>>> import numpy as np
>>> import numpy.linalg as la
>>> np.set_printoptions(precision=2, suppress=True, linewidth=120, floatmode="fixed")
>>> rnd = lambda a: np.round(a, 2) + 0
>>> A = np.loadtxt("block5.csv", delimiter=",")
>>> A
array([[-6.00,  3.00, 12.00, -3.00],
       [ 2.00, -1.00, -4.00,  1.00]])
>>> A2 = A[0, 0] * A[1:] - np.outer(A[1:, 0], A[0])
>>> A2
array([[0.00, 0.00, 0.00, 0.00]])
>>> rnd(A[:, 0] / A[0, 0])
array([ 1.00, -0.33])
>>> np.flatnonzero(~A2.round(6).any(axis=1))
array([0])
>>> theta = np.radians(135)
>>> r_ = np.eye(4)
>>> r_[3, 3] = r_[2, 2] = np.cos(theta)
>>> r_[3, 2], r_[2, 3] = -np.sin(theta), np.sin(theta)
>>> print(rnd(r_))
[[ 1.00  0.00  0.00  0.00]
 [ 0.00  1.00  0.00  0.00]
 [ 0.00  0.00 -0.71  0.71]
 [ 0.00  0.00 -0.71 -0.71]]
>>> A2 = A @ r_.T
>>> np.allclose(la.norm(A, axis=1), la.norm(A2, axis=1))
True
>>> rnd(np.abs(A2 - A).max(axis=0))
array([ 0.00,  0.00, 22.61,  3.36])
>>> print(rnd(A2))
[[ -6.00   3.00 -10.61  -6.36]
 [  2.00  -1.00   3.54   2.12]]
>>> feats = np.abs(np.array([[-3, 5, 3], [-2, -7, 3], [-7, 8, 5]])) + np.eye(3)
>>> feats = feats / feats.sum(axis=1, keepdims=True)
>>> rnd(feats)
array([[0.33, 0.42, 0.25],
       [0.15, 0.62, 0.23],
       [0.33, 0.38, 0.29]])
>>> rnd(feats @ feats)
array([[0.26, 0.49, 0.25],
       [0.22, 0.53, 0.25],
       [0.26, 0.48, 0.25]])
>>> rnd(np.trace(feats))
np.float64(1.23)
>>> feats.inv()
Traceback (most recent call last):
  File "<python-input-24>", line 1, in <module>
    feats.inv()
    ^^^^^^^^^
AttributeError: 'numpy.ndarray' object has no attribute 'inv'
>>> q, vecs = la.qr(feats[:, :1])[0], la.qr(feats[:, 1:])[0]
>>> s = la.svd(q.T @ vecs, compute_uv=False)
>>> rnd(s)
array([0.99])
>>> print(rnd(np.degrees(np.arccos(s.clip(0, 1)))))
[6.89]
>>> print((s > 0.9).sum())
1
>>> rng = np.random.default_rng(512)
>>> K = (rng.random((2, 2)) < 0.3) + np.eye(2)
>>> K /= K.sum(axis=1, keepdims=True)
>>> rnd(K)
array([[1.00, 0.00],
       [0.33, 0.67]])
>>> print(rnd(np.prod(np.diag(K))), rnd(la.det(K)))
0.67 0.67
>>> rnd(K @ K)
array([[1.00, 0.00],
       [0.56, 0.44]])
>>> rnd(np.sort(la.eigvals(K)))
array([0.67, 1.00])
>>> print(la.matrix_rank(K - K[0, 0] * np.eye(2)))
1
>>> vals, vecs = la.eig(K)
>>> rnd(np.sort(la.eigvals(la.inv(K))))
array([1.00, 1.50])
>>> x0 = np.array([0, 1])
>>> rnd(K @ np.eye(2)[1])
array([0.00, 0.67])
>>> rnd(K * x0)
array([[0.00, 0.00],
       [0.00, 0.67]])
>>> rnd((K * x0).sum(axis=1))
array([0.00, 0.67])
>>> r = la.matrix_rank(A)
>>> print(r)
1
>>> N = la.svd(A)[2][r:].T
>>> rnd(A @ N)
array([[0.00, 0.00, 0.00],
       [0.00, 0.00, 0.00]])
>>> rnd(N @ N.T)
array([[ 0.82,  0.09,  0.36, -0.09],
       [ 0.09,  0.95, -0.18,  0.05],
       [ 0.36, -0.18,  0.27,  0.18],
       [-0.09,  0.05,  0.18,  0.95]])
>>> print(N.shape)
(4, 3)
>>> [int(la.matrix_rank(A[:, :j + 1])) for j in range(4)]
[1, 1, 1, 1]
>>> P = np.triu(np.array([[4, -1], [5, 0]]), 1) + np.eye(2)
>>> A2 = P @ K @ la.inv(P)
>>> rnd(np.poly(A2))
array([ 1.00, -1.67,  0.67])
>>> rnd(la.det(A2))
np.float64(0.67)
>>> data = np.array([[1.0, 0.7, 0.49, 0.34],
...     [0.7, 1.0, 0.7, 0.49],
...     [0.49, 0.7, 1.0, 0.7],
...     [0.34, 0.49, 0.7, 1.0]])
>>> data
array([[1.00, 0.70, 0.49, 0.34],
       [0.70, 1.00, 0.70, 0.49],
       [0.49, 0.70, 1.00, 0.70],
       [0.34, 0.49, 0.70, 1.00]])
>>> vals, vecs = la.eigh(data)
>>> x0 = np.array([-2, 1, 1, -4])
>>> rnd(x0 @ data @ x0 / (x0 @ x0)), rnd(vals[0]), rnd(vals[-1])
(np.float64(0.66), np.float64(0.2), np.float64(2.72))
>>> (np.sign(vecs[:, -1].round(6)) == np.sign(vecs[0, -1].round(6))).astype(int)
array([1, 1, 1, 1])
>>> rnd(vecs * np.sqrt(vals) @ vecs.T)
array([[0.91, 0.35, 0.19, 0.11],
       [0.35, 0.86, 0.33, 0.19],
       [0.19, 0.33, 0.86, 0.35],
       [0.11, 0.19, 0.35, 0.91]])
>>> rnd(vecs * np.maximum(vals, 0) @ vecs.T)
array([[1.00, 0.70, 0.49, 0.34],
       [0.70, 1.00, 0.70, 0.49],
       [0.49, 0.70, 1.00, 0.70],
       [0.34, 0.49, 0.70, 1.00]])
>>> print(x0 @ data @ x0)
14.56
>>> vals, vecs = la.eigh(data)
>>> np.abs(vecs[:, -1]).round(6).argmax()
np.int64(1)
>>> print(rnd(la.eigvalsh(data + 4 * np.eye(4))))
[4.20 4.32 4.76 6.72]
>>> rnd(np.abs(vecs[:, -1]))
array([0.46, 0.54, 0.54, 0.46])
>>> print(rnd(vecs.T @ vecs))
[[1.00 0.00 0.00 0.00]
 [0.00 1.00 0.00 0.00]
 [0.00 0.00 1.00 0.00]
 [0.00 0.00 0.00 1.00]]
>>> L = la.cholesky(data)
>>> rnd(L @ L.T)
array([[1.00, 0.70, 0.49, 0.34],
       [0.70, 1.00, 0.70, 0.49],
       [0.49, 0.70, 1.00, 0.70],
       [0.34, 0.49, 0.70, 1.00]])
>>> data / np.sqrt(np.outer(np.diag(data), np.diag(data)))
array([[1.00, 0.70, 0.49, 0.34],
       [0.70, 1.00, 0.70, 0.49],
       [0.49, 0.70, 1.00, 0.70],
       [0.34, 0.49, 0.70, 1.00]])
>>> np.kron(np.eye(2, dtype=int), data)
array([[1.00, 0.70, 0.49, 0.34, 0.00, 0.00, 0.00, 0.00],
       [0.70, 1.00, 0.70, 0.49, 0.00, 0.00, 0.00, 0.00],
       [0.49, 0.70, 1.00, 0.70, 0.00, 0.00, 0.00, 0.00],
       [0.34, 0.49, 0.70, 1.00, 0.00, 0.00, 0.00, 0.00],
       [0.00, 0.00, 0.00, 0.00, 1.00, 0.70, 0.49, 0.34],
       [0.00, 0.00, 0.00, 0.00, 0.70, 1.00, 0.70, 0.49],
       [0.00, 0.00, 0.00, 0.00, 0.49, 0.70, 1.00, 0.70],
       [0.00, 0.00, 0.00, 0.00, 0.34, 0.49, 0.70, 1.00]])
>>> rnd(np.poly(data))
array([ 1.00, -4.00,  3.93, -1.30,  0.13])
>>> rnd(la.det(data.T))
np.float64(0.13)
>>> rnd(la.eigvals(data).sum().real)
np.float64(4.0)
>>> A2 = data / np.sqrt((data ** 2).mean(axis=1, keepdims=True))
>>> la.matrix_rank(data - data.mean(axis=1, keepdims=True))
np.int64(3)
>>> print(rnd(data - data.mean(axis=1, keepdims=True)))
[[ 0.37  0.07 -0.14 -0.29]
 [-0.02  0.28 -0.02 -0.23]
 [-0.23 -0.02  0.28 -0.02]
 [-0.29 -0.14  0.07  0.37]]
>>> J = np.load("test9.npy")
>>> print(J)
[[2.05 1.00 1.00 1.00]
 [0.00 2.05 2.00 2.00]
 [2.00 1.00 2.05 2.00]
 [2.00 1.00 1.00 1.05]]
>>> A2 = J / la.norm(J, axis=1, keepdims=True)
>>> gram = A2 @ A2.T
>>> rnd(gram[2])
array([0.94, 0.80, 1.00, 0.94])
>>> (np.abs(gram) > 0.9).astype(int)
array([[1, 0, 1, 1],
       [0, 1, 0, 0],
       [1, 0, 1, 1],
       [1, 0, 1, 1]])
>>> np.argwhere(np.triu(np.abs(gram) > 0.95, 1))
array([[0, 3]])
>>> rnd(gram)
array([[1.00, 0.65, 0.94, 1.00],
       [0.65, 1.00, 0.80, 0.66],
       [0.94, 0.80, 1.00, 0.94],
       [1.00, 0.66, 0.94, 1.00]])
